In [1]: import numpy as np

In [2]: np.set_printoptions(suppress=True, linewidth=200)

In [3]: cent = 20 * np.array([[-0.3, 0.5, -0.1, -1.3, -0.3, 0.7],
   ...:     [0.8, -1.7, 0.2, 0.4, -0.4, -0.6],
   ...:     [-1.6, 0.2, 2.0, -0.9, 1.6, -0.7]])

In [4]: rng = np.random.default_rng(5265)

In [5]: labels = rng.integers(0, 3, 26)

In [6]: X = cent[labels] + rng.normal(size=(26, 6))

In [7]: X.round(2)
Out[7]: 
array([[ -6.27,  10.56,  -3.16, -25.93,  -6.45,  13.5 ],
       [ -5.74,  10.11,  -1.27, -25.91,  -5.32,  12.86],
       [-32.52,   3.48,  39.9 , -18.82,  31.49, -13.32],
       [ -6.56,   9.55,  -2.55, -24.56,  -7.98,  15.46],
       [ -7.34,  10.58,  -3.73, -26.61,  -4.86,  13.41],
       [ 17.2 , -32.6 ,   4.15,   9.37,  -8.18, -11.76],
       [ 16.48, -33.44,   4.98,   8.4 ,  -7.94, -14.29],
       [-33.05,   2.24,  38.56, -18.37,  32.93, -13.83],
       [-30.79,   3.58,  38.19, -17.62,  31.11, -13.31],
       [ 14.31, -32.68,   3.76,   9.02,  -8.72, -12.5 ],
       [ -7.04,  10.91,  -2.68, -27.91,  -6.25,  14.15],
       [ 18.22, -32.82,   4.02,   8.12,  -7.27, -12.35],
       [ 15.78, -33.47,   5.06,   6.94,  -8.18, -13.21],
       [ 17.98, -34.43,   3.36,   8.26,  -7.74, -11.28],
       [-32.8 ,   4.71,  40.2 , -18.48,  31.36, -12.69],
       [ 15.75, -32.16,   2.77,   8.56,  -8.31, -13.11],
       [-31.6 ,   3.8 ,  40.71, -18.94,  32.96, -14.59],
       [ -6.  ,   8.93,  -1.66, -27.21,  -4.71,  13.66],
       [ -5.66,  10.84,  -1.6 , -25.85,  -5.21,  13.54],
       [-31.23,   4.85,  41.08, -17.49,  31.08, -14.23],
       [ 15.1 , -35.58,   2.94,   7.58,  -7.29, -10.8 ],
       [ 16.37, -34.85,   3.83,   7.65,  -6.97, -11.53],
       [ 16.25, -34.27,   3.42,   7.31,  -7.88, -10.97],
       [ -4.89,  11.21,  -4.5 , -26.93,  -6.14,  14.68],
       [-30.44,   4.83,  40.09, -18.2 ,  33.91, -13.33],
       [ -5.29,  10.58,  -3.52, -26.81,  -6.35,  15.02]])

In [8]: Ac = (X - X.mean(axis=0)) / X.std(axis=0)

In [9]: np.argwhere(np.abs(Ac) > 2)
Out[9]: array([], shape=(0, 2), dtype=int64)

In [10]: np.round(Ac.std(axis=0), 2)
Out[10]: array([1., 1., 1., 1., 1., 1.])

In [11]: b = np.linalg.lstsq(np.delete(Ac, 4, axis=1), Ac[:, 4])[0]

In [12]: round(float(1 - np.var(Ac[:, 4] - np.delete(Ac, 4, axis=1) @ b)), 2)
Out[12]: 1.0

In [13]: b.round(2)
Out[13]: array([-0.23, -0.19,  0.66, -0.41, -0.21])

In [14]: E = np.maximum(np.array([[2, 2],
    ...:     [0, 1],
    ...:     [2, 1],
    ...:     [1, 0],
    ...:     [2, 0],
    ...:     [2, 1],
    ...:     [3, 2],
    ...:     [3, 0],
    ...:     [1, 2],
    ...:     [3, 3],
    ...:     [0, 3],
    ...:     [3, 3],
    ...:     [1, 1],
    ...:     [1, 1],
    ...:     [2, 2],
    ...:     [1, 2],
    ...:     [0, 0],
    ...:     [2, 1],
    ...:     [1, 0],
    ...:     [3, 0],
    ...:     [0, 0],
    ...:     [1, 0],
    ...:     [0, 0],
    ...:     [1, 0],
    ...:     [2, 3],
    ...:     [1, 1],
    ...:     [3, 1],
    ...:     [3, 0],
    ...:     [3, 2]]) @ np.array([[-5, -8, -5], [6, 6, -9]]) + np.array([9, 1, 6]), 0)

In [15]: E
Out[15]: 
array([[11,  0,  0],
       [15,  7,  0],
       [ 5,  0,  0],
       [ 4,  0,  1],
       [ 0,  0,  0],
       [ 5,  0,  0],
       [ 6,  0,  0],
       [ 0,  0,  0],
       [16,  5,  0],
       [12,  0,  0],
       [27, 19,  0],
       [12,  0,  0],
       [10,  0,  0],
       [10,  0,  0],
       [11,  0,  0],
       [16,  5,  0],
       [ 9,  1,  6],
       [ 5,  0,  0],
       [ 4,  0,  1],
       [ 0,  0,  0],
       [ 9,  1,  6],
       [ 4,  0,  1],
       [ 9,  1,  6],
       [ 4,  0,  1],
       [17,  3,  0],
       [10,  0,  0],
       [ 0,  0,  0],
       [ 0,  0,  0],
       [ 6,  0,  0]])

In [16]: labels = E[:, 0] > np.median(E[:, 0])

In [17]: f = E[labels].mean(axis=0) - E[~labels].mean(axis=0)

In [18]: f.round(2)
Out[18]: array([ 9.8 ,  3.07, -1.29])

In [19]: np.argsort(-np.abs(f).round(6), kind="stable")
Out[19]: array([0, 1, 2])

In [20]: labels.astype(int)
Out[20]: array([1, 1, 0, 0, 0, 0, 0, 0, 1, 1, 1, 1, 1, 1, 1, 1, 0, 0, 0, 0, 0, 0, 0, 0, 1, 1, 0, 0, 0])

In [21]: W1 = np.array([[0, -2, -1, 2, 1, -3], [0, -3, 0, 2, 2, -1], [-3, 2, 0, -2, 2, 1]])

In [22]: b = np.array([-3, 1, -3, -3, -1, 1])

In [23]: H = np.maximum(E @ W1 + b, 0)

In [24]: np.round((H > 0).mean(axis=0), 2)
Out[24]: array([0.  , 0.17, 0.  , 0.83, 0.83, 0.17])

In [25]: cent = np.array([[3, 0, 4], [3, 3, 6], [7, 2, 3], [4, 0, 9], [7, 3, 7], [4, 3, 4]])

In [26]: (H @ cent).round(6).argmax(axis=1)
Out[26]: array([2, 2, 2, 2, 2, 2, 2, 2, 2, 2, 2, 2, 2, 2, 2, 2, 2, 2, 2, 2, 2, 2, 2, 2, 2, 2, 2, 2, 2])

In [27]: W1 @ cent
Out[27]: 
array([[-10, -14,  -2],
       [  9,  -6,  10],
       [  7,  15,   0]])

In [28]: Ac = E - E.mean(axis=0)

In [29]: vecs = np.linalg.svd(Ac)[2][:1]

In [30]: out = Ac - Ac @ vecs.T @ vecs

In [31]: np.round(np.diag(vecs.T @ vecs), 2) + 0
Out[31]: array([0.78, 0.22, 0.  ])

In [32]: round(float(np.linalg.norm(out) / np.linalg.norm(Ac)), 2)
Out[32]: 0.38

In [33]: np.round((Ac @ vecs.T).std(axis=0), 2)
Out[33]: array([6.89])

In [34]: np.round(out.std(axis=0), 2)
Out[34]: array([1.03, 1.93, 1.81])
